% ipython --no-banner

In [1]: import numpy as np

In [2]: from numpy import linalg as LA

In [3]: np.set_printoptions(precision=1, suppress=True, linewidth=100)

In [4]: arr = np.loadtxt("arr.csv", delimiter=",")

In [5]: print(arr)
[[  1.  -2.   2.  -2.]
 [  2.  -2.  -2.   0.]
 [  0.  -1.  -2.  -1.]
 [ 11. -12.  -8.  -2.]]

In [6]: # rank 3

In [7]: print([round(float(x), 1) for x in LA.svd(arr, compute_uv=False)[:3]])
[18.7, 3.5, 1.7]

In [8]: print(LA.matrix_rank(arr, rtol=0.1))
2

In [9]: print(round(LA.norm(arr, 2) / LA.norm(arr), 1))
1.0

In [10]: P = np.triu(np.array([[0, -2, 2, 1], [0, 0, 1, 2], [1, 1, 1, 0], [1, 1, 0, 2]]), 1) + np.eye(4)

In [11]: Y = P @ arr @ LA.inv(P)

In [12]: print(Y)
[[  8.   4. -26. -22.]
 [ 24.  21. -89. -71.]
 [  0.  -1.  -1.   1.]
 [ 11.  10. -40. -33.]]

In [13]: print(np.round(np.poly(Y), 1) + 0)
[ 1.  5. 22. 92.  0.]

In [14]: print(np.abs(np.diag(LA.qr(arr)[1])) > 1e-9)
[ True  True  True False]

In [15]: print(LA.lstsq(arr[:-1].T, arr[-1])[2])
3

In [16]: Y = np.array([[0, -3, 3], [2, -1, -1], [0, -2, 1], [0, 0, 3]])

In [17]: print(np.einsum("ij,ij->i", arr, arr))
[ 13.  12.   6. 333.]

In [18]: print(np.einsum("ij->j", arr))
[ 14. -17. -10.  -5.]

In [19]: print(LA.matrix_rank(np.vstack([arr, Y.T])))
4

In [20]: print(round(float(LA.eigvals(arr).sum().real), 1))
-5.0

In [21]: print(np.round(LA.det(2 * arr), 1), round(LA.det(arr), 1))
-0.0 -0.0

In [22]: print(np.round(LA.det(arr.T), 1))
0.0

In [23]: E = np.array([[-1, 1, 3, 1, 1, -2],
    ...:     [-2, 0, -3, -2, -3, -2],
    ...:     [1, -3, 3, 2, 0, -2],
    ...:     [-3, -2, 0, -2, 3, -1],
    ...:     [-2, -3, -1, -1, 0, -1]])

In [24]: E[:, 3] = 4 * E[:, 0]

In [25]: print(E)
[[ -1   1   3  -4   1  -2]
 [ -2   0  -3  -8  -3  -2]
 [  1  -3   3   4   0  -2]
 [ -3  -2   0 -12   3  -1]
 [ -2  -3  -1  -8   0  -1]]

In [26]: # column 3 dominates

In [27]: def softmax(z):
    ...:     e = np.exp(z - z.max(axis=-1, keepdims=True))
    ...:     return e / e.sum(axis=-1, keepdims=True)
    ...: 

In [28]: print(np.round(softmax(10 * E[0]), 1) + 0)
[0. 0. 1. 0. 0. 0.]

In [29]: print(np.round(softmax(E[0]), 1) + 0)
[0.  0.1 0.8 0.  0.1 0. ]

In [30]: S = E @ E.T / np.sqrt(6)

In [31]: print(np.round(softmax(S)[0] @ E, 1) + 0)
[ -3.  -2.   0. -12.   3.  -1.]

In [32]: print(np.round(softmax(S + np.triu(np.full(S.shape, -np.inf), 1)), 1) + 0)
[[1. 0. 0. 0. 0.]
 [0. 1. 0. 0. 0.]
 [0. 0. 1. 0. 0.]
 [0. 0. 0. 1. 0.]
 [0. 0. 0. 1. 0.]]

In [33]: print(softmax(S).round(6).argmax(axis=1))
[3 3 2 3 3]

In [34]: X = np.load("block4.npy")

In [35]: print(X)
[[ 5  6  7  8]
 [ 9 10 11 12]
 [13 14 15 16]
 [17 18 19 20]
 [21 22 23 24]
 [25 26 27 28]
 [29 30 31 32]]

In [36]: # null space of dimension 2

In [37]: Y = X / np.sqrt((X ** 2).mean(axis=1, keepdims=True))

In [38]: print(X - X.mean(axis=1, keepdims=True))
[[-1.5 -0.5  0.5  1.5]
 [-1.5 -0.5  0.5  1.5]
 [-1.5 -0.5  0.5  1.5]
 [-1.5 -0.5  0.5  1.5]
 [-1.5 -0.5  0.5  1.5]
 [-1.5 -0.5  0.5  1.5]
 [-1.5 -0.5  0.5  1.5]]

In [39]: print(LA.norm(Y, axis=1))
[2. 2. 2. 2. 2. 2. 2.]

In [40]: print(LA.matrix_rank(Y) == LA.matrix_rank(X))
True

In [41]: print(np.round(softmax(10 * X[3]), 1) + 0)
[0. 0. 0. 1.]

In [42]: print(softmax(X).sum(axis=1))
[1. 1. 1. 1. 1. 1. 1.]

In [43]: S = X @ X.T / np.sqrt(4)

In [44]: print(np.round(softmax(S + np.triu(np.full(S.shape, -np.inf), 1)), 1) + 0)
[[1. 0. 0. 0. 0. 0. 0.]
 [0. 1. 0. 0. 0. 0. 0.]
 [0. 0. 1. 0. 0. 0. 0.]
 [0. 0. 0. 1. 0. 0. 0.]
 [0. 0. 0. 0. 1. 0. 0.]
 [0. 0. 0. 0. 0. 1. 0.]
 [0. 0. 0. 0. 0. 0. 1.]]

In [45]: print(np.round(softmax(S), 1) + 0)
[[0. 0. 0. 0. 0. 0. 1.]
 [0. 0. 0. 0. 0. 0. 1.]
 [0. 0. 0. 0. 0. 0. 1.]
 [0. 0. 0. 0. 0. 0. 1.]
 [0. 0. 0. 0. 0. 0. 1.]
 [0. 0. 0. 0. 0. 0. 1.]
 [0. 0. 0. 0. 0. 0. 1.]]

In [46]: r = LA.matrix_rank(X)

In [47]: print(r)
2

In [48]: N = LA.svd(X)[2][r:].T

In [49]: print(np.allclose(X @ N, 0))
True

In [50]: print(LA.matrix_rank(X.T @ X), LA.matrix_rank(X @ X.T))
2 2

In [51]: print([int(LA.matrix_rank(X[:i])) for i in range(1, len(X) + 1)])
[1, 2, 2, 2, 2, 2, 2]
